% ipython --no-banner

In [1]: import numpy as np

In [2]: np.set_printoptions(precision=1, suppress=True, linewidth=200)

In [3]: data = np.array([[-1, -1, -2, 3],
   ...:     [-3, -3, 0, -3],
   ...:     [1, 1, 0, 0],
   ...:     [1, 3, -3, -2],
   ...:     [-2, 2, -3, -2],
   ...:     [3, -2, 2, -2],
   ...:     [-3, -1, 0, 0],
   ...:     [-16, -16, -2, -12]])

In [4]: data
Out[4]: 
array([[ -1,  -1,  -2,   3],
       [ -3,  -3,   0,  -3],
       [  1,   1,   0,   0],
       [  1,   3,  -3,  -2],
       [ -2,   2,  -3,  -2],
       [  3,  -2,   2,  -2],
       [ -3,  -1,   0,   0],
       [-16, -16,  -2, -12]])

In [5]: Y = data / np.sqrt((data ** 2).mean(axis=1, keepdims=True))

In [6]: np.linalg.norm(Y, axis=1)
Out[6]: array([2., 2., 2., 2., 2., 2., 2., 2.])

In [7]: np.linalg.matrix_rank(data - data.mean(axis=1, keepdims=True))
Out[7]: np.int64(3)

In [8]: Y[4]
Out[8]: array([-0.9,  0.9, -1.3, -0.9])

In [9]: W1 = np.array([[2, 0], [-3, 2], [0, -3], [-1, 2]])

In [10]: beta = np.array([3, 2])

In [11]: H = np.maximum(data @ W1 + beta, 0)

In [12]: H
Out[12]: 
array([[ 1, 12],
       [ 9,  0],
       [ 2,  4],
       [ 0, 13],
       [ 0, 11],
       [17,  0],
       [ 0,  0],
       [31,  0]])

In [13]: basis = np.array([[2, 0, 1], [2, 0, 2]])

In [14]: H @ basis
Out[14]: 
array([[26,  0, 25],
       [18,  0,  9],
       [12,  0, 10],
       [26,  0, 26],
       [22,  0, 22],
       [34,  0, 17],
       [ 0,  0,  0],
       [62,  0, 31]])

In [15]: (H @ basis).round(6).argmax(axis=1)
Out[15]: array([0, 0, 0, 0, 0, 0, 0, 0])

In [16]: W1 @ basis
Out[16]: 
array([[ 4,  0,  2],
       [-2,  0,  1],
       [-6,  0, -6],
       [ 2,  0,  3]])

In [17]: data.sum(axis=1)
Out[17]: array([ -1,  -9,   2,  -1,  -5,   1,  -4, -46])

In [18]: np.unravel_index(np.abs(data).argmax(), data.shape)
Out[18]: (np.int64(7), np.int64(0))

In [19]: data.mean(axis=0)
Out[19]: array([-2.5, -2.1, -1. , -2.2])

In [20]: data[8]
IndexError: index 8 is out of bounds for axis 0 with size 8


In [21]: data - data[0]
Out[21]: 
array([[  0,   0,   0,   0],
       [ -2,  -2,   2,  -6],
       [  2,   2,   2,  -3],
       [  2,   4,  -1,  -5],
       [ -1,   3,  -1,  -5],
       [  4,  -1,   4,  -5],
       [ -2,   0,   2,  -3],
       [-15, -15,   0, -15]])

In [22]: np.diff(data, axis=0)
Out[22]: 
array([[ -2,  -2,   2,  -6],
       [  4,   4,   0,   3],
       [  0,   2,  -3,  -2],
       [ -3,  -1,   0,   0],
       [  5,  -4,   5,   0],
       [ -6,   1,  -2,   2],
       [-13, -15,  -2, -12]])

In [23]: M = np.tril(np.array([[-1, -1, -1, 2, -1],
    ...:     [2, -3, 3, 1, -1],
    ...:     [3, -3, 2, -2, -2],
    ...:     [1, 2, -1, 1, -2],
    ...:     [-2, 1, 1, 3, 0]]), -1) + np.eye(5, dtype=int)

In [24]: M
Out[24]: 
array([[ 1,  0,  0,  0,  0],
       [ 2,  1,  0,  0,  0],
       [ 3, -3,  1,  0,  0],
       [ 1,  2, -1,  1,  0],
       [-2,  1,  1,  3,  1]])

In [25]: # triangular

In [26]: O, evecs = np.linalg.qr(M[:, :3])[0], np.linalg.qr(M[:, 3:])[0]

In [27]: s = np.linalg.svd(O.T @ evecs, compute_uv=False)

In [28]: np.degrees(np.arccos(s.clip(0, 1)))
Out[28]: array([ 3.8, 48.2])

In [29]: (s > 0.9).sum()
Out[29]: np.int64(1)

In [30]: [int(np.linalg.matrix_rank(np.linalg.matrix_power(M, p))) for p in range(1, 6)]
Out[30]: [5, 5, 5, 5, 5]

In [31]: np.linalg.matrix_rank(M - M[0, 0] * np.eye(5))
Out[31]: np.int64(4)

In [32]: M @ M
Out[32]: 
array([[ 1,  0,  0,  0,  0],
       [ 4,  1,  0,  0,  0],
       [ 0, -6,  1,  0,  0],
       [ 3,  7, -2,  1,  0],
       [ 4,  5, -1,  6,  1]])

In [33]: np.prod(np.diag(M)), round(np.linalg.det(M), 1)
Out[33]: (np.int64(1), np.float64(1.0))

In [34]: Y = np.array([[-1, 2], [-2, -1], [-1, 2]])

In [35]: basis = np.array([[9, 6, 8, 9, 4, 5, 1, 7], [8, 8, 2, 4, 0, 1, 7, 3]])

In [36]: K = Y @ basis

In [37]: K
Out[37]: 
array([[  7,  10,  -4,  -1,  -4,  -3,  13,  -1],
       [-26, -20, -18, -22,  -8, -11,  -9, -17],
       [  7,  10,  -4,  -1,  -4,  -3,  13,  -1]])

In [38]: np.linalg.matrix_rank(K, rtol=0.1)
Out[38]: np.int64(2)

In [39]: A = np.load("layer7.npy")

In [40]: A
Out[40]: 
array([[ 1,  0,  0,  0,  0],
       [ 0,  2,  0,  0,  0],
       [ 0,  0, -4,  0,  0],
       [ 0,  0,  0,  4,  0],
       [ 0,  0,  0,  0, -4]])

In [41]: O, evecs = np.linalg.qr(A[:, :2])[0], np.linalg.qr(A[:, 2:])[0]

In [42]: s = np.linalg.svd(O.T @ evecs, compute_uv=False)

In [43]: round(np.linalg.norm(O @ O.T - evecs @ evecs.T, 2), 1)
Out[43]: np.float64(1.0)

In [44]: np.degrees(np.arccos(s.clip(0, 1)))
Out[44]: array([90., 90.])

In [45]: s
Out[45]: array([0., 0.])

In [46]: feats = np.load("a.npy")

In [47]: feats
Out[47]: 
array([[  0,   0, -10,   0],
       [  0,   0,  -2,  -8],
       [-10,   0,  10,   0],
       [ -2,  -8,   2,   8]])

In [48]: def softmax(z):
    ...:     e = np.exp(z - z.max(axis=-1, keepdims=True))
    ...:     return e / e.sum(axis=-1, keepdims=True)
    ...: 

In [49]: np.round(softmax(feats[3]), 1) + 0
Out[49]: array([0., 0., 0., 1.])

In [50]: softmax(feats).sum(axis=1)
Out[50]: array([1., 1., 1., 1.])

In [51]: np.round(softmax(feats[3] + 2), 1) + 0
Out[51]: array([0., 0., 0., 1.])

In [52]: att = feats @ feats.T / np.sqrt(4)

In [53]: np.round(softmax(att), 1) + 0
Out[53]: 
array([[1., 0., 0., 0.],
       [0., 1., 0., 0.],
       [0., 0., 1., 0.],
       [0., 0., 0., 1.]])

In [54]: softmax(att).round(6).argmax(axis=1)
Out[54]: array([0, 1, 2, 3])

In [55]: np.round(softmax(att + np.triu(np.full(att.shape, -np.inf), 1)), 1) + 0
Out[55]: 
array([[1., 0., 0., 0.],
       [0., 1., 0., 0.],
       [0., 0., 1., 0.],
       [0., 0., 0., 1.]])
